>>> import numpy as np
>>> np.set_printoptions(precision=3, suppress=True, linewidth=100, sign=" ")
>>> W0 = np.load("arr.npy")
>>> W0
array([[ 5.826,  5.524, -1.259, 17.053,  4.18 ,  3.598, -0.025, -3.58 , -6.506,  4.802],
       [ 0.369, -0.583,  2.359, -0.03 ,  2.111,  1.259,  1.604,  4.657,  5.499,  0.973],
       [ 2.821, -2.878, -0.249, -0.342,  4.779, -2.78 , -2.025,  7.205,  6.304, -0.204],
       [ 1.436,  1.982, -0.158, -0.749,  1.152, -4.614,  3.558,  8.468,  0.871,  3.994],
       [-1.08 ,  4.45 ,  2.317, -0.922, -1.72 , -1.188,  7.507,  6.481, -0.156,  5.427],
       [ 2.057,  0.498,  0.638,  2.64 ,  2.84 , -0.485,  0.953,  4.635,  2.652,  2.01 ],
       [ 1.035,  3.81 , -0.124, -0.424, -0.075, -4.998,  5.47 ,  8.568, -1.24 ,  5.505],
       [ 0.648,  0.289,  2.837,  3.394,  2.261,  4.002,  1.447,  1.641,  4.354,  1.095],
       [-0.322, -4.404,  4.127, -1.309,  3.717,  4.958, -1.302,  2.949, 11.311, -2.624],
       [ 1.638, -3.608,  2.276,  1.769,  4.822,  3.347, -2.491,  2.684,  8.639, -1.853],
       [ 2.066,  6.916,  0.095,  7.468, -0.133, -0.642,  5.911,  2.798, -5.76 ,  6.977],
       [ 2.704,  3.162,  0.517,  7.53 ,  2.385,  1.492,  1.926,  1.493, -1.177,  3.63 ],
       [ 1.154,  0.47 ,  1.771,  2.4  ,  2.305,  1.395,  1.543,  3.603,  3.528,  1.697],
       [ 0.506,  2.761,  2.422,  4.051,  0.862,  2.8  ,  3.732,  2.099,  1.139,  3.238],
       [-2.814,  3.57 ,  5.021, -0.621, -2.165,  4.149,  7.671,  3.159,  2.738,  3.857]])
>>> round(np.linalg.norm(W0, 2) / np.linalg.norm(W0), 3)
np.float64(0.633)
>>> np.linalg.matrix_rank(W0, rtol=0.1)
np.int64(4)
>>> np.argsort(-np.linalg.norm(W0, axis=0).round(6), kind="stable")[:3]
array([ 3,  8,  7])
>>> np.linalg.cond(W0) > 100
np.True_
